% python3 -q
>>> import numpy as np
>>> import numpy.linalg as la
>>> np.set_printoptions(suppress=True, linewidth=160)
>>> M = np.load("m.npy")
>>> print(M)
[[0 0 0 0 0]
 [0 0 0 0 0]
 [0 0 0 1 0]
 [0 0 0 0 2]
 [0 1 0 0 0]]
>>> # column 2 repeats column 0
>>> print(la.lstsq(M[:-1].T, M[-1])[2])
2
>>> print(round(float(np.trace(la.pinv(M) @ M)), 2))
3.0
>>> print(np.abs(np.diag(la.qr(M)[1])) > 1e-9)
[False  True False False False]
>>> print(np.round(M @ la.pinv(M) @ M, 2))
[[0. 0. 0. 0. 0.]
 [0. 0. 0. 0. 0.]
 [0. 0. 0. 1. 0.]
 [0. 0. 0. 0. 2.]
 [0. 1. 0. 0. 0.]]
>>> print(np.allclose(M[:-1].T @ la.lstsq(M[:-1].T, M[-1])[0], M[-1]))
False
>>> print(np.unique(M.round(6), axis=0).shape)
(4, 5)
>>> W1 = np.array([[2, 3, 2, 0],
...     [1, 2, -1, 0],
...     [0, 2, -3, -2],
...     [-1, 0, -3, 3],
...     [-3, -2, -1, -2]])
>>> coef = np.array([2, -1, 2, -2])
>>> hid = np.maximum(M @ W1 + coef, 0)
>>> print((hid > 0).astype(int))
[[1 0 1 0]
 [1 0 1 0]
 [1 0 0 1]
 [0 0 0 0]
 [1 1 1 0]]
>>> print((hid > 0).mean(axis=0))
[0.8 0.2 0.6 0.2]
>>> cent = np.array([[1, 1], [1, 2], [1, 0], [2, 0]])
>>> print((hid @ cent).round(6).argmax(axis=1))
[0 0 0 0 0]
>>> print(hid @ cent)
[[4 2]
 [4 2]
 [3 1]
 [0 0]
 [5 5]]
>>> W0 = np.load("data.npy")
>>> print(W0)
[[ 1 -1  1 -1]
 [ 1  0  0  0]
 [ 1  1  1  1]]
>>> print(W0.ravel(order="F"))
[ 1  1  1 -1  0  1  1  0  1 -1  0  1]
>>> blk = W0.reshape(3, 2, -1)
>>> print(blk.shape)
(3, 2, 2)
>>> print(blk.transpose(1, 0, 2))
[[[ 1 -1]
  [ 1  0]
  [ 1  1]]

 [[ 1 -1]
  [ 0  0]
  [ 1  1]]]
>>> print(np.swapaxes(blk, 1, 2)[0])
[[ 1  1]
 [-1 -1]]
>>> W1 = np.array([[4, 4], [5, 5], [3, 1], [5, 0]])
>>> coef = np.array([2, 2])
>>> hid = np.maximum(W0 @ W1 + coef, 0)
>>> print(la.matrix_rank(hid))
2
>>> print(np.round((hid > 0).mean(axis=0), 2))
[0.67 1.  ]
>>> print((hid > 0).astype(int))
[[0 1]
 [1 1]
 [1 1]]
>>> cent = np.array([[-1, 3, 0], [-2, 3, 3]])
>>> print((hid @ cent).round(6).argmax(axis=1))
[1 1 1]
>>> print(hid @ cent)
[[ -4   6   6]
 [-18  36  18]
 [-43  93  36]]
>>> blk = np.stack([W0, 3 * W0, W0[::-1]])
>>> print(la.matrix_rank(blk.reshape(3, -1)))
2
>>> print(la.matrix_rank(blk))
[3 3 3]
>>> print(np.round(la.norm(blk, axis=(1, 2)), 2))
[3. 9. 3.]
>>> print(blk.shape)
(3, 3, 4)
>>> data = np.array([[0, 1, 2], [2, 0, 1], [1, 2, 0]])
>>> M2 = data ** -1
Traceback (most recent call last):
  File "<python-input-42>", line 1, in <module>
    M2 = data ** -1
         ~~~~~^^~~~
ValueError: Integers to negative integer powers are not allowed.
>>> M2 = la.inv(data)
>>> print(data @ M2)
[[1. 0. 0.]
 [0. 1. 0.]
 [0. 0. 1.]]
>>> print(M2.round(2))
[[-0.22  0.44  0.11]
 [ 0.11 -0.22  0.44]
 [ 0.44  0.11 -0.22]]
>>> print(np.allclose(M2 @ M2.T, M2.T @ M2))
True
>>> print(np.round(M2 @ (-1.0) ** np.arange(3), 2))
[-0.56  0.78  0.11]
>>> print(np.round(M2 @ np.ones(3), 2))
[0.33 0.33 0.33]
>>> Q, r_ = la.qr(data)
>>> print(np.round(abs(r_[0, 0]), 2), round(float(la.norm(data[:, 0])), 2))
2.24 2.24
>>> print(Q.shape, r_.shape)
(3, 3) (3, 3)
>>> print(np.round(np.abs(np.diag(r_)), 2))
[2.24 2.05 1.96]
>>> A = np.array([[-0.9, -0.3, 0.6, 0.7, 0.6, -0.8, -0.2, -0.9],
...     [-1.8, 2.2, -0.1, -1.1, 2.1, -0.9, -0.6, 0.1],
...     [-0.4, -0.3, 0.4, -0.7, 1.5, 0.9, -0.6, 0.7],
...     [-0.8, -0.8, 0.1, 0.3, 1.5, 1.5, -1.0, -0.2]])
>>> print(A)
[[-0.9 -0.3  0.6  0.7  0.6 -0.8 -0.2 -0.9]
 [-1.8  2.2 -0.1 -1.1  2.1 -0.9 -0.6  0.1]
 [-0.4 -0.3  0.4 -0.7  1.5  0.9 -0.6  0.7]
 [-0.8 -0.8  0.1  0.3  1.5  1.5 -1.  -0.2]]
>>> print(M @ M.T)
[[0 0 0 0 0]
 [0 0 0 0 0]
 [0 0 1 0 0]
 [0 0 0 4 0]
 [0 0 0 0 1]]
>>> print(np.round(la.svd(M, compute_uv=False), 2))
[2. 1. 1. 0. 0.]
>>> print(np.round(la.pinv(M), 2))
[[0.  0.  0.  0.  0. ]
 [0.  0.  0.  0.  1. ]
 [0.  0.  0.  0.  0. ]
 [0.  0.  1.  0.  0. ]
 [0.  0.  0.  0.5 0. ]]
>>> M2 = A / np.sqrt((A ** 2).mean(axis=1, keepdims=True))
>>> print(np.round(la.norm(M2, axis=1), 2))
[2.83 2.83 2.83 2.83]
>>> print(np.round(np.diff(A, axis=0), 2))
[[-0.9  2.5 -0.7 -1.8  1.5 -0.1 -0.4  1. ]
 [ 1.4 -2.5  0.5  0.4 -0.6  1.8  0.   0.6]
 [-0.4 -0.5 -0.3  1.   0.   0.6 -0.4 -0.9]]
>>> print(np.round(A.sum(axis=1), 2))
[-1.2 -0.1  1.5  0.6]
>>> print(la.matrix_rank(A))
4
>>> la.rank(A)
Traceback (most recent call last):
  File "<python-input-63>", line 1, in <module>
    la.rank(A)
    ^^^^^^^
AttributeError: module 'numpy.linalg' has no attribute 'rank'
>>> print(np.count_nonzero(A))
32
>>> print(np.round(la.norm(A), 2))
5.5
>>> print(A.shape)
(4, 8)
>>> rng = np.random.default_rng(4936)
>>> mat = (rng.random((6, 6)) < 0.3) + np.eye(6)
>>> mat /= mat.sum(axis=1, keepdims=True)
>>> print(mat.round(2))
[[0.67 0.   0.   0.33 0.   0.  ]
 [0.   1.   0.   0.   0.   0.  ]
 [0.   0.   0.5  0.25 0.   0.25]
 [0.33 0.33 0.   0.33 0.   0.  ]
 [0.   0.   0.   0.5  0.5  0.  ]
 [0.   0.   0.   0.5  0.   0.5 ]]
>>> # a transition matrix
>>> labels = rng.permutation(6)
>>> print(labels)
[2 4 1 0 5 3]
>>> M2 = mat[labels][:, labels]
>>> print(np.allclose(M2, mat))
False
>>> print(np.round((mat + mat.T) / 2, 2))
[[0.67 0.   0.   0.33 0.   0.  ]
 [0.   1.   0.   0.17 0.   0.  ]
 [0.   0.   0.5  0.12 0.   0.12]
 [0.33 0.17 0.12 0.33 0.25 0.25]
 [0.   0.   0.   0.25 0.5  0.  ]
 [0.   0.   0.12 0.25 0.   0.5 ]]
>>> print(np.trace(mat))
3.5
>>> print(np.round(la.matrix_power(mat, 3), 2))
[[0.48 0.22 0.   0.3  0.   0.  ]
 [0.   1.   0.   0.   0.   0.  ]
 [0.17 0.19 0.12 0.33 0.   0.19]
 [0.3  0.52 0.   0.19 0.   0.  ]
 [0.25 0.31 0.   0.32 0.12 0.  ]
 [0.25 0.31 0.   0.32 0.   0.12]]
>>> print(round(np.abs(la.eigvals(mat)).max(), 2))
1.0
>>> print(np.round(mat @ mat, 2))
[[0.56 0.11 0.   0.33 0.   0.  ]
 [0.   1.   0.   0.   0.   0.  ]
 [0.08 0.08 0.25 0.33 0.   0.25]
 [0.33 0.44 0.   0.22 0.   0.  ]
 [0.17 0.17 0.   0.42 0.25 0.  ]
 [0.17 0.17 0.   0.42 0.   0.25]]
>>> M2 = mat / la.norm(mat, axis=1, keepdims=True)
>>> C2 = M2 @ M2.T
>>> print((C2 - 2 * np.eye(6)).round(6).argmax(axis=1))
[3 3 5 0 5 2]
>>> print(C2.round(2))
[[1.   0.   0.18 0.77 0.32 0.32]
 [0.   1.   0.   0.58 0.   0.  ]
 [0.18 0.   1.   0.24 0.29 0.58]
 [0.77 0.58 0.24 1.   0.41 0.41]
 [0.32 0.   0.29 0.41 1.   0.5 ]
 [0.32 0.   0.58 0.41 0.5  1.  ]]
>>> print(np.round(la.norm(M2, axis=1), 2))
[1. 1. 1. 1. 1. 1.]
>>> print(round(float(np.degrees(np.arccos(np.clip(C2[5, 2], -1, 1)))), 2))
54.74
>>> print(C2[5].round(2))
[0.32 0.   0.58 0.41 0.5  1.  ]
>>> print(np.argwhere(np.triu(np.abs(C2) > 0.95, 1)))
[]
>>> J = np.loadtxt("run6.csv", delimiter=",")
>>> print(J)
[[2. 2. 2.]
 [2. 2. 2.]
 [2. 3. 2.]
 [2. 3. 1.]
 [3. 0. 2.]]
>>> # row 1 repeats row 0
>>> Uu, sig = la.svd(J)
Traceback (most recent call last):
  File "<python-input-92>", line 1, in <module>
    Uu, sig = la.svd(J)
    ^^^^^^^
ValueError: too many values to unpack (expected 2)
>>> Uu, sig, VT = la.svd(J, full_matrices=False)
>>> print(np.round(np.cumsum(sig ** 2) / np.sum(sig ** 2), 2))
[0.9  0.99 1.  ]
>>> print(np.round(np.abs(VT[0]), 2))
[0.62 0.6  0.51]
>>> print(np.round(sig / sig[0], 2))
[1.   0.32 0.1 ]
>>> M2 = np.c_[J[:, :2] @ np.array([[-3, -2], [2, 0]]), np.array([3, 3, -1, -3, 4])]
>>> print(M2)
[[-2. -4.  3.]
 [-2. -4.  3.]
 [ 0. -4. -1.]
 [ 0. -4. -3.]
 [-9. -6.  4.]]
>>> print(np.round(la.norm(la.qr(J)[0].T @ M2, axis=0) ** 2 / ((M2 ** 2).sum(axis=0) + 1e-12), 2))
[1.   1.   0.91]
